>>> import numpy as np
>>> np.set_printoptions(suppress=True, linewidth=100)
>>> M2 = np.array([[2, 1], [0, 2]])
>>> F = np.tile(M2, (2, 2))
>>> F
array([[2, 1, 2, 1],
       [0, 2, 0, 2],
       [2, 1, 2, 1],
       [0, 2, 0, 2]])
>>> left, sv, Vh = np.linalg.svd(F)
>>> np.argmax(sv[:-1] / (sv[1:] + 1e-6)) + 1
np.int64(2)
>>> sv.round(2) + 0
array([5.12, 3.12, 0.  , 0.  ])
>>> M2 = left[:, :2] @ np.diag(sv[:2]) @ Vh[:2]
>>> np.linalg.matrix_rank(F, rtol=0.05)
np.int64(2)
>>> rng = np.random.default_rng(24942)
>>> M2 = F + rng.integers(-2, 3, (4, 2)) @ rng.integers(-2, 3, (2, 4))
>>> M2
array([[ 8,  4,  4, -3],
       [ 4,  6,  2,  0],
       [-6, -1,  0,  7],
       [-4, -2, -2,  4]])
>>> np.linalg.matrix_rank(M2 - F, tol=1e-8)
np.int64(2)
>>> np.abs(M2 - F).sum(axis=1)
array([15, 12, 18, 12])
>>> np.round(np.linalg.svd(M2 - F, compute_uv=False), 2) + 0
array([15.47,  3.69,  0.  ,  0.  ])
>>> rank = np.linalg.matrix_rank(F)
>>> rank
np.int64(2)
>>> N = np.linalg.svd(F)[2][rank:].T
>>> np.round(N @ N.T, 2) + 0
array([[ 0.5,  0. , -0.5,  0. ],
       [ 0. ,  0.5,  0. , -0.5],
       [-0.5,  0. ,  0.5,  0. ],
       [ 0. , -0.5,  0. ,  0.5]])
>>> [int(np.linalg.matrix_rank(F[:, :j + 1])) for j in range(4)]
[1, 2, 2, 2]
>>> [int(np.linalg.matrix_rank(np.delete(F, i, axis=0))) for i in range(4)]
[2, 2, 2, 2]
